$ python -q
>>> import numpy as np
>>> from numpy import linalg as LA
>>> np.set_printoptions(precision=2, suppress=True, linewidth=200)
>>> M = np.load("dump.npy")
>>> M
array([[-1.25, -4.67,  1.28],
       [ 2.44, -3.98, -1.78],
       [-3.86, -0.1 ,  3.17],
       [ 3.8 ,  0.76, -3.16],
       [-3.18,  2.98,  2.45],
       [-0.78, -4.85,  0.91],
       [ 3.37, -2.61, -2.62],
       [ 2.94, -3.38, -2.22],
       [ 1.07, -4.85, -0.61],
       [-3.73,  1.5 ,  2.97],
       [ 2.65, -3.76, -1.97],
       [ 3.79, -1.19, -3.04],
       [ 3.77, -1.28, -3.02],
       [-3.01, -3.  ,  2.63],
       [-1.53, -4.52,  1.5 ],
       [ 1.92,  4.25, -1.81]])
>>> Xs = M - M.mean(axis=0)
>>> evecs = LA.svd(Xs)[2][:2]
>>> M2 = Xs - Xs @ evecs.T @ evecs
>>> np.diag(evecs.T @ evecs)
array([0.6, 1. , 0.4])
>>> np.round(LA.norm(M2) / LA.norm(Xs), 2)
np.float64(0.0)
>>> LA.norm(M2, axis=1).round(6).argmax()
np.int64(0)
>>> U, s, VT = LA.svd(M)
>>> np.argmax(s[:-1] / (s[1:] + 1e-6)) + 1
np.int64(2)
>>> M2 = U[:, :2] @ np.diag(s[:2]) @ VT[:2]
>>> np.round(np.abs(M - M2).max(), 2)
np.float64(0.0)
>>> M2
array([[-1.25, -4.67,  1.28],
       [ 2.44, -3.98, -1.78],
       [-3.86, -0.1 ,  3.17],
       [ 3.8 ,  0.76, -3.16],
       [-3.18,  2.98,  2.45],
       [-0.78, -4.85,  0.91],
       [ 3.37, -2.61, -2.62],
       [ 2.94, -3.38, -2.22],
       [ 1.07, -4.85, -0.61],
       [-3.73,  1.5 ,  2.97],
       [ 2.65, -3.76, -1.97],
       [ 3.79, -1.19, -3.04],
       [ 3.77, -1.28, -3.02],
       [-3.01, -3.  ,  2.63],
       [-1.53, -4.52,  1.5 ],
       [ 1.92,  4.25, -1.81]])
>>> LA.matrix_rank(M2)
np.int64(2)
>>> data = np.load("layer0.npy")
>>> data
array([[ 1, -2,  4],
       [ 1, -1,  1],
       [ 1,  0,  0],
       [ 1,  1,  1]])
>>> q, evecs = LA.qr(data[:, :1])[0], LA.qr(data[:, 1:])[0]
>>> s = LA.svd(q.T @ evecs, compute_uv=False)
>>> np.degrees(np.arccos(s.clip(0, 1)))
array([42.39])
>>> (s > 0.9).sum()
np.int64(0)
>>> round(float(LA.norm(q @ q.T - evecs @ evecs.T, 2)), 2)
1.0
>>> x0 = np.array([-2, 0, -2])
>>> y = data @ x0
>>> np.round(LA.lstsq(data, y)[0], 2) + 0
array([-2.,  0., -2.])
>>> rng = np.random.default_rng(789)
>>> y = y + 0.1 * rng.normal(size=4)
>>> y
array([-9.93, -4.18, -2.01, -3.96])
>>> b, *_ = LA.lstsq(data, y)
>>> [round(float(LA.norm(LA.solve(data.T @ data + lam * np.eye(3), data.T @ y))), 2) for lam in (0, 1, 10, 100)]
[2.84, 2.52, 1.67, 0.45]
>>> M2 = np.c_[data[:, :1] @ np.array([[1]]), np.array([0, -2, 1, -2])]
>>> M2
array([[ 1,  0],
       [ 1, -2],
       [ 1,  1],
       [ 1, -2]])
>>> np.round(LA.norm(M2 - data @ LA.lstsq(data, M2)[0], axis=0), 2) + 0
array([0.  , 2.46])
>>> LA.matrix_rank(M2)
np.int64(2)
>>> LA.matrix_rank(np.c_[data, M2])
np.int64(4)
>>> LA.norm(LA.qr(data)[0].T @ M2, axis=0) ** 2 / ((M2 ** 2).sum(axis=0) + 1e-12)
array([1.  , 0.33])
>>> feats = np.load("sample16.npy")
>>> feats
array([[-3.5 , -1.87,  2.42],
       [-1.87,  0.58,  0.12],
       [ 2.42,  0.12,  1.92]])
>>> W = np.array([[4, -1, 7, -8], [-1, -8, -5, 6], [-3, -6, -9, 5]])
>>> b = np.array([-5, -5, 3, -4])
>>> H = np.maximum(feats @ W + b, 0)
>>> LA.matrix_rank(H)
np.int64(2)
>>> H
array([[ 0.  ,  0.  ,  0.  , 24.88],
       [ 0.  ,  0.  ,  0.  , 15.04],
       [ 0.  ,  0.  ,  2.06,  0.  ]])
>>> basis = np.array([[1, 0], [0, -1], [2, 1], [-1, 0]])
>>> W @ basis
array([[ 26,   8],
       [-17,   3],
       [-26,  -3]])
>>> gram = feats.T @ feats
>>> np.allclose(gram, gram.T)
True
>>> (feats @ feats.T).shape
(3, 3)
>>> vals, evecs = LA.eigh(feats)
>>> LA.svd(feats, compute_uv=False)
array([5., 3., 1.])
>>> np.unique(vals.round(6) + 0, return_counts=True)[1]
array([1, 1, 1])
>>> evecs @ np.diag(vals) @ evecs.T
array([[-3.5 , -1.87,  2.42],
       [-1.87,  0.58,  0.12],
       [ 2.42,  0.12,  1.92]])
>>> vals.sum(), np.trace(feats)
(np.float64(-1.0), np.float64(-1.0))
>>> vals
array([-5.,  1.,  3.])
>>> try:
...     LA.cholesky(feats)
... except LA.LinAlgError as e:
...     print(e)
... 
Matrix is not positive definite
>>> round(LA.eigvalsh(feats).min(), 2)
np.float64(-5.0)
>>> [round(float(LA.det(feats[:i, :i])), 2) + 0 for i in range(1, 4)]
[-3.5, -5.53, -15.04]
>>> M2 = LA.invert(feats)
Traceback (most recent call last):
  File "<python-input-59>", line 1, in <module>
    M2 = LA.invert(feats)
         ^^^^^^^^^
AttributeError: module 'numpy.linalg' has no attribute 'invert'
>>> M2 = LA.inv(feats)
>>> LA.det(feats) * M2
array([[  1.1 ,   3.88,  -1.63],
       [  3.88, -12.58,  -4.11],
       [ -1.63,  -4.11,  -5.53]])
>>> np.allclose(M2, feats.T)
False
>>> X = np.load("m.npy")
>>> X
array([[  2.06,  -8.75,   1.87],
       [  1.52,  -7.65,   1.56],
       [  1.3 ,  -7.19,   1.44],
       [  1.29,  -7.18,   1.44],
       [ -1.06,  -0.45,  -0.08],
       [ -0.39,   0.43,  -0.06],
       [ -0.04,   0.07,   0.  ],
       [  0.07,  -0.17,  -0.01],
       [  0.09,  -0.26,  -0.02],
       [  0.1 ,  -0.46,  -0.06],
       [  0.  ,  -0.77,  -0.19],
       [ -0.04,  -0.82,  -0.22],
       [ -0.08,  -0.87,  -0.25],
       [ -0.55,  -1.13,  -0.58],
       [ -0.59,  -1.14,  -0.6 ],
       [ -0.6 ,  -1.14,  -0.61],
       [ -2.36,  -1.12,  -1.64],
       [ -3.15,  -0.97,  -2.08],
       [ -3.29,  -0.93,  -2.16],
       [ -3.99,  -0.75,  -2.54],
       [ -5.35,  -0.31,  -3.28],
       [ -7.39,   0.47,  -4.37],
       [-12.06,   2.6 ,  -6.84],
       [-21.49,   7.7 , -11.74]])
>>> W = np.array([[8, 1, -6, 4], [-6, -5, -2, -5], [-7, 4, -4, 4]])
>>> b = np.array([3, 5, 1, 3])
>>> H = np.maximum(data @ W + b, 0)
>>> (H > 0).astype(int)
array([[0, 1, 0, 1],
       [1, 1, 0, 1],
       [1, 1, 0, 1],
       [0, 1, 0, 1]])
>>> LA.matrix_rank(H)
np.int64(3)
>>> basis = np.array([[2, 3], [2, -2], [-2, 3], [3, 3]])
>>> (H @ basis).round(6).argmax(axis=1)
array([0, 0, 0, 0])
>>> M2 = data / np.sqrt((data ** 2).mean(axis=1, keepdims=True))
>>> LA.norm(M2, axis=1)
array([1.73, 1.73, 1.73, 1.73])
>>> E = np.array([[1.17, -0.51, 0.06, 0.69],
...     [1.42, -1.97, -1.37, 1.11],
...     [0.11, 2.08, 2.31, -1.0],
...     [-1.97, 3.25, 2.44, -1.39]])
>>> np.allclose(E, E.T)
False
>>> (E - E.T) / 2
array([[ 0.  , -0.96, -0.03,  1.33],
       [ 0.96,  0.  , -1.73, -1.07],
       [ 0.03,  1.73,  0.  , -1.72],
       [-1.33,  1.07,  1.72,  0.  ]])
>>> assert E == E.T
Traceback (most recent call last):
  File "<python-input-77>", line 1, in <module>
    assert E == E.T
           ^^^^^^^^
ValueError: The truth value of an array with more than one element is ambiguous. Use a.any() or a.all()
>>> np.round(LA.det(E), 2)
np.float64(0.0)
>>> E.inv()
Traceback (most recent call last):
  File "<python-input-79>", line 1, in <module>
    E.inv()
    ^^^^^
AttributeError: 'numpy.ndarray' object has no attribute 'inv'
>>> M2 = data / LA.norm(data, axis=1)
Traceback (most recent call last):
  File "<python-input-80>", line 1, in <module>
    M2 = data / LA.norm(data, axis=1)
         ~~~~~^~~~~~~~~~~~~~~~~~~~~~~
ValueError: operands could not be broadcast together with shapes (4,3) (4,) 
>>> M2 = data / LA.norm(data, axis=1, keepdims=True)
>>> gram = M2 @ M2.T
>>> gram[3]
array([0.38, 0.33, 0.58, 1.  ])
>>> np.argwhere(np.triu(np.abs(gram) > 0.95, 1))
array([], shape=(0, 2), dtype=int64)
